>>> import numpy as np
>>> from numpy import linalg as LA
>>> np.set_printoptions(suppress=True, linewidth=160)
>>> rng = np.random.default_rng(43)
>>> idx = rng.integers(0, 2, 10)
>>> M = np.array([[-2, -3, 3, 0, -2, -1, 2, 3, 0, 3],
...     [-2, -1, -1, -3, 0, 0, 1, 0, 3, -1],
...     [3, 0, 0, -2, 0, -1, -1, -1, 2, -1],
...     [1, -1, 0, -3, -2, 3, -2, 0, 3, -2],
...     [1, -2, -3, 2, 1, 0, 0, 3, 3, 1],
...     [-1, 2, 1, 0, 2, -2, 0, -1, 1, -2],
...     [-1, 2, 1, -3, -1, -3, 0, 1, 0, -2],
...     [1, 1, 0, 2, 1, -1, 1, -2, 1, 0],
...     [0, -2, 3, 1, 0, -1, -3, 3, 3, -2],
...     [-3, 3, -1, -2, 0, -2, -1, -2, 1, -1]]) * (idx[:, None] == idx)
>>> print(M)
[[-2 -3  0  0 -2  0  0  3  0  3]
 [-2 -1  0  0  0  0  0  0  0 -1]
 [ 0  0  0 -2  0 -1 -1  0  2  0]
 [ 0  0  0 -3  0  3 -2  0  3  0]
 [ 1 -2  0  0  1  0  0  3  0  1]
 [ 0  0  1  0  0 -2  0  0  1  0]
 [ 0  0  1 -3  0 -3  0  0  0  0]
 [ 1  1  0  0  1  0  0 -2  0  0]
 [ 0  0  3  1  0 -1 -3  0  3  0]
 [-3  3  0  0  0  0  0 -2  0 -1]]
>>> x0 = np.array([7, 1, 5, -1, 5, -8, -1, 8, 8, -3])
>>> y = M @ x0
>>> print(y)
[-12 -12  27   5  31  29  32  -3  49 -31]
>>> print(np.round(LA.solve(M, -2 * y), 2))
[-14.  -2. -10.   2. -10.  16.   2. -16. -16.   6.]
>>> print(np.round(LA.solve(M, y), 2))
[ 7.  1.  5. -1.  5. -8. -1.  8.  8. -3.]
>>> print(np.round(np.sort(LA.eigvals(M).real), 2) + 0)
[-5.25 -4.82 -1.26 -1.25 -0.52 -0.52  0.    0.    1.5   5.11]
>>> print(np.flatnonzero(LA.matrix_power((M != 0) + (M.T != 0) + np.eye(10), 10)[7]))
[0 1 4 7 9]
>>> idx = rng.permutation(10)
>>> other = M[:, idx] * rng.choice([-1, 1], 10)
>>> print(other)
[[-3  0  0  0 -2  0  0 -3  2  3]
 [ 1  0  0  0 -2  0  0  0  0  1]
 [ 0  1 -1  0  0  2 -2  0  0  0]
 [ 0 -3 -2  0  0  3 -3  0  0  0]
 [-1  0  0  0  1  0  0 -3 -1  2]
 [ 0  2  0 -1  0  0 -1  0  0  0]
 [ 0  3  0 -1  0  3  0  0  0  0]
 [ 0  0  0  0  1  0  0  2 -1 -1]
 [ 0  1 -3 -3  0 -1 -3  0  0  0]
 [ 1  0  0  0 -3  0  0  2  0 -3]]
>>> U, _, Vh = LA.svd(M.T @ other)
>>> print(np.round(U @ Vh, 2) + 0)
[[ 0.  0.  0.  0.  1.  0.  0.  0.  0.  0.]
 [ 0.  0.  0.  0.  0.  0.  0.  0.  0. -1.]
 [ 0.  0.  0. -1.  0.  0.  0.  0.  0.  0.]
 [ 0.  0.  0.  0.  0. -1.  0.  0.  0.  0.]
 [ 0.  0.  0.  0.  0.  0.  0.  0. -1.  0.]
 [ 0. -1.  0.  0.  0.  0.  0.  0.  0.  0.]
 [ 0.  0.  1.  0.  0.  0.  0.  0.  0.  0.]
 [ 0.  0.  0.  0.  0.  0.  0. -1.  0.  0.]
 [ 0.  0.  0.  0.  0.  0. -1.  0.  0.  0.]
 [-1.  0.  0.  0.  0.  0.  0.  0.  0.  0.]]
>>> K = np.load("layer14.npy")
>>> print(K)
[[ 5.05 -9.   -9.    2.   -5.   -1.   -6.    4.  ]
 [-5.    3.05  0.    5.   -2.    4.    4.    1.  ]
 [-6.   -3.    7.05 -8.    4.    5.   -6.    7.  ]
 [-9.    4.   -4.    6.05 -1.   -2.   -9.    1.  ]
 [ 1.    7.    6.    4.    9.05 -5.    7.    6.  ]
 [ 8.   -5.   -1.    4.    2.    4.05  6.   -3.  ]
 [ 9.   -9.   -9.   -3.    4.   -9.   -2.95 -3.  ]
 [ 5.   -9.   -9.    2.   -5.   -1.   -6.    4.05]]
>>> W1 = np.array([[2, 2, 0, 2, 0],
...     [1, 0, 0, 1, 0],
...     [3, 2, 2, 3, 3],
...     [2, 1, 0, 2, 0],
...     [0, 1, 0, 0, 2],
...     [0, 0, 3, 1, 0],
...     [2, 1, 3, 0, 0],
...     [3, 1, 3, 1, 2]])
>>> beta = np.array([1, 1, 2, 1, 2])
>>> act = np.maximum(K @ W1 + beta, 0)
>>> print(np.round((act > 0).mean(axis=0), 2))
[0.5  0.38 0.5  0.5  0.25]
>>> print(act.round(2))
[[ 0.    0.    0.    0.    0.  ]
 [15.05  0.   29.    9.05  0.  ]
 [ 0.15  0.1  34.1   3.15 45.15]
 [ 0.    0.    0.    0.    0.  ]
 [68.   41.05 38.   37.   50.1 ]
 [20.   24.   21.15 18.05  0.  ]
 [ 0.    0.    0.    0.    0.  ]
 [ 0.    0.    0.    0.    0.  ]]
>>> W2 = np.array([[1, 3, -1], [1, 3, 1], [0, -3, 2], [3, 3, -2], [1, -3, 3]])
>>> print(np.round(act @ W2, 2))
[[   0.      0.      0.  ]
 [  42.2   -14.7    24.85]
 [  54.85 -227.55  197.3 ]
 [   0.      0.      0.  ]
 [ 270.15  173.85  125.35]
 [  98.15  122.7    10.2 ]
 [   0.      0.      0.  ]
 [   0.      0.      0.  ]]
